$ python -q
>>> import numpy as np
>>> np.set_printoptions(suppress=True, linewidth=120)
>>> A = np.loadtxt("a.csv", delimiter=",")
>>> A.round(3)
array([[-0.1  , -0.441, -0.441,  0.231,  0.74 ],
       [-0.05 , -0.265,  0.382,  0.86 , -0.205],
       [ 0.899, -0.244,  0.294, -0.109,  0.185],
       [-0.3  ,  0.245,  0.715, -0.123,  0.569],
       [ 0.3  ,  0.785, -0.251,  0.425,  0.226]])
>>> cov = A.T @ A
>>> np.allclose(cov, cov.T)
True
>>> np.trace(cov), round((A ** 2).sum(), 3)
(np.float64(5.0), np.float64(5.0))
>>> print(np.round(np.linalg.eigvalsh(cov)[::-1], 3))
[1. 1. 1. 1. 1.]
>>> np.round(np.diag(cov), 3)
array([1., 1., 1., 1., 1.])
>>> cov.round(3) + 0
array([[1., 0., 0., 0., 0.],
       [0., 1., 0., 0., 0.],
       [0., 0., 1., 0., 0.],
       [0., 0., 0., 1., 0.],
       [0., 0., 0., 0., 1.]])
>>> rng = np.random.default_rng(37372)
>>> labels = rng.permutation(5)
>>> labels
array([2, 0, 3, 4, 1])
>>> Y = A[labels][:, labels]
>>> round(float(np.linalg.det(Y)), 3), round(float(np.linalg.det(A[labels])), 3)
(1.0, 1.0)
>>> np.round(np.trace(Y), 3)
np.float64(0.032)
>>> np.round(np.diag(Y), 3)
array([ 0.294, -0.1  , -0.123,  0.226, -0.265])
>>> O, V = np.linalg.qr(A[:, :3])[0], np.linalg.qr(A[:, 3:])[0]
>>> s = np.linalg.svd(O.T @ V, compute_uv=False)
>>> print(np.round(np.degrees(np.arccos(s.clip(0, 1))), 3))
[90. 90.]
>>> labels = rng.permutation(5)
>>> Y = A[:, labels] * rng.choice([-1, 1], 5)
>>> Y.round(3)
array([[ 0.74 ,  0.441,  0.231, -0.441,  0.1  ],
       [-0.205,  0.265,  0.86 ,  0.382,  0.05 ],
       [ 0.185,  0.244, -0.109,  0.294, -0.899],
       [ 0.569, -0.245, -0.123,  0.715,  0.3  ],
       [ 0.226, -0.785,  0.425, -0.251, -0.3  ]])
>>> U, _, VT = np.linalg.svd(A.T @ Y)
>>> np.round(np.linalg.lstsq(A, Y)[0], 3) + 0
array([[ 0.,  0.,  0.,  0., -1.],
       [ 0., -1.,  0.,  0.,  0.],
       [ 0.,  0.,  0.,  1.,  0.],
       [ 0.,  0.,  1.,  0.,  0.],
       [ 1.,  0.,  0.,  0.,  0.]])
>>> labels
array([4, 1, 3, 2, 0])
>>> np.round(U @ VT, 3) + 0
array([[ 0.,  0.,  0.,  0., -1.],
       [ 0., -1.,  0.,  0.,  0.],
       [ 0.,  0.,  0.,  1.,  0.],
       [ 0.,  0.,  1.,  0.,  0.],
       [ 1.,  0.,  0.,  0.,  0.]])
